$ ipython --no-banner

In [1]: import numpy as np

In [2]: np.set_printoptions(precision=3, suppress=True, linewidth=120, sign=" ")

In [3]: rd = lambda a: np.round(a, 3) + 0

In [4]: feats = np.load("mat.npy")

In [5]: print(feats)
[[ 0  1  0  1  1  1]
 [ 1  0  1  0  1  1]
 [ 0  1  0  0  0  0]
 [ 1  0  0  0  0  0]
 [ 1  1  0  0  0  0]
 [ 1  1  0  0  0  0]]

In [6]: evals, V = np.linalg.eigvalsh(feats)
Traceback (most recent call last):
  Cell In[6], line 1
    evals, V = np.linalg.eigvalsh(feats)
ValueError: too many values to unpack (expected 2)


In [7]: evals, V = np.linalg.eigh(feats)

In [8]: print(rd(V.T @ V))
[[ 1.  0.  0.  0.  0.  0.]
 [ 0.  1.  0.  0.  0.  0.]
 [ 0.  0.  1.  0.  0.  0.]
 [ 0.  0.  0.  1.  0.  0.]
 [ 0.  0.  0.  0.  1.  0.]
 [ 0.  0.  0.  0.  0.  1.]]

In [9]: print(np.abs(V[:, -1]).round(6).argmax())
0

In [10]: print(rd(V @ np.diag(evals) @ V.T))
[[ 0.  1.  0.  1.  1.  1.]
 [ 1.  0.  1.  0.  1.  1.]
 [ 0.  1.  0.  0.  0.  0.]
 [ 1.  0.  0.  0.  0.  0.]
 [ 1.  1.  0.  0.  0.  0.]
 [ 1.  1.  0.  0.  0.  0.]]

In [11]: print(rd(V.T @ feats @ V))
[[-1.791  0.     0.     0.     0.     0.   ]
 [ 0.    -1.618  0.     0.     0.     0.   ]
 [ 0.     0.     0.     0.     0.     0.   ]
 [ 0.     0.     0.     0.     0.     0.   ]
 [ 0.     0.     0.     0.     0.618  0.   ]
 [ 0.     0.     0.     0.     0.     2.791]]

In [12]: print(evals.sum(), np.trace(feats))
0.0 0

In [13]: print(rd(evals))
[-1.791 -1.618  0.     0.     0.618  2.791]

In [14]: print(rd(np.linalg.svd(feats, compute_uv=False)))
[ 2.791  1.791  1.618  0.618  0.     0.   ]

In [15]: print(np.unique(evals.round(6) + 0, return_counts=True)[1])
[ 1  1  2  1  1]

In [16]: print(rd(np.linalg.eigvalsh(feats).min()))
-1.791

In [17]: try:
    ...:     np.linalg.cholesky(feats)
    ...: except np.linalg.LinAlgError as e:
    ...:     print("failed:", e)
    ...: 
failed: Matrix is not positive definite

In [18]: X = np.load("block18.npy")

In [19]: print(X)
[[-0.2   -2.3   -2.1    0.   ]
 [-1.3   -0.6    1.9    0.8  ]
 [-1.1    0.9   -0.1   -1.4  ]
 [-0.2    0.6    0.1    1.8  ]
 [ 0.    -0.7    2.    -0.7  ]
 [ 2.6    0.4   -0.9    2.1  ]
 [-0.3   -1.4    0.1    0.3  ]
 [ 1.8   -1.1    0.1   -2.   ]
 [ 2.219 -0.935  0.487 -2.128]
 [-0.3    2.5   -1.7    1.5  ]]

In [20]: f, r1 = feats[4], feats[5]

In [21]: print(f @ f)
2

In [22]: print(f @ r1)
2

In [23]: p = (f @ r1) / (f @ f) * f

In [24]: print(np.linalg.matrix_rank(np.outer(f, r1)))
1

In [25]: print(np.outer(f, r1))
[[ 1  1  0  0  0  0]
 [ 1  1  0  0  0  0]
 [ 0  0  0  0  0  0]
 [ 0  0  0  0  0  0]
 [ 0  0  0  0  0  0]
 [ 0  0  0  0  0  0]]

In [26]: Xc = (X - X.mean(axis=0)) / X.std(axis=0)

In [27]: print(rd(Xc.std(axis=0)))
[ 1.  1.  1.  1.]

In [28]: print(np.argwhere(np.abs(Xc) > 2))
[[ 9  1]]

In [29]: b = np.linalg.lstsq(np.delete(Xc, 2, axis=1), Xc[:, 2])[0]

In [30]: print(np.abs(b).argmax())
2

In [31]: print(rd(1 - np.var(Xc[:, 2] - np.delete(Xc, 2, axis=1) @ b)))
0.128

In [32]: theta = np.radians(72)

In [33]: r_ = np.eye(4)

In [34]: r_[2, 2] = r_[0, 0] = np.cos(theta)

In [35]: r_[2, 0], r_[0, 2] = -np.sin(theta), np.sin(theta)

In [36]: print(rd(r_))
[[ 0.309  0.     0.951  0.   ]
 [ 0.     1.     0.     0.   ]
 [-0.951  0.     0.309  0.   ]
 [ 0.     0.     0.     1.   ]]

In [37]: out = X @ r_.T

In [38]: print(rd(np.linalg.svd(X, compute_uv=False)), rd(np.linalg.svd(out, compute_uv=False)))
[ 5.604  4.459  3.385  3.272] [ 5.604  4.459  3.385  3.272]

In [39]: print(np.allclose(np.linalg.norm(X, axis=1), np.linalg.norm(out, axis=1)))
True

In [40]: print(np.allclose(X @ X.T, out @ out.T))
True

In [41]: t3 = np.stack([X, 2 * X, X[::-1]])

In [42]: print((t3 @ X.T).shape)
(3, 10, 10)

In [43]: print(rd(np.linalg.norm(t3, axis=(1, 2))))
[  8.571  17.141   8.571]

In [44]: print(rd(np.einsum("bij,cij->bc", t3, t3)))
[[ 73.454 146.907 -18.362]
 [146.907 293.815 -36.723]
 [-18.362 -36.723  73.454]]

In [45]: print(np.linalg.matrix_rank(t3.reshape(3, -1)))
2

In [46]: Xc = X - X.mean(axis=0)

In [47]: V = np.linalg.svd(Xc)[2][:2]

In [48]: out = Xc - Xc @ V.T @ V

In [49]: print(rd(out.std(axis=0)))
[ 0.585  0.88   0.76   0.683]

In [50]: print(rd(np.diag(V.T @ V)))
[ 0.686  0.302  0.466  0.546]

In [51]: print(np.linalg.norm(out, axis=1).round(6).argmax())
0

In [52]: print(rd(np.linalg.norm(out) / np.linalg.norm(Xc)))
0.549

In [53]: mat = np.loadtxt("data.csv", delimiter=",")

In [54]: print(mat)
[[ 4.  8.  9.  4.]
 [ 4.  4.  8.  9.]
 [ 9.  4.  4.  8.]
 [ 8.  9.  4.  4.]]

In [55]: vec = np.array([1, -2, -2, -1])

In [56]: y = mat @ vec

In [57]: b, lr = np.zeros(4), 1 / np.linalg.norm(mat, 2) ** 2

In [58]: for i in range(12):
    ...:     b -= lr * mat.T @ (mat @ b - y)
    ...:     if i % 2 == 0: print(i, round(np.linalg.norm(mat @ b - y), 3))
    ...: 
0 13.416
2 11.723
4 10.247
6 8.959
8 7.837
10 6.859

In [59]: print(rd(b))
[-0.155 -1.288 -1.826 -0.731]

In [60]: print(np.allclose(mat @ mat.T, mat.T @ mat))
True

In [61]: f = np.array([-3, 7, -2, -9])

In [62]: out = mat + np.outer(f, np.eye(4)[2])

In [63]: print(np.linalg.matrix_rank(np.linalg.inv(out) - np.linalg.inv(mat), tol=1e-8))
1

In [64]: print(np.linalg.matrix_rank(out - mat))
1

In [65]: print(out)
[[ 4.  8.  6.  4.]
 [ 4.  4. 15.  9.]
 [ 9.  4.  2.  8.]
 [ 8.  9. -5.  4.]]
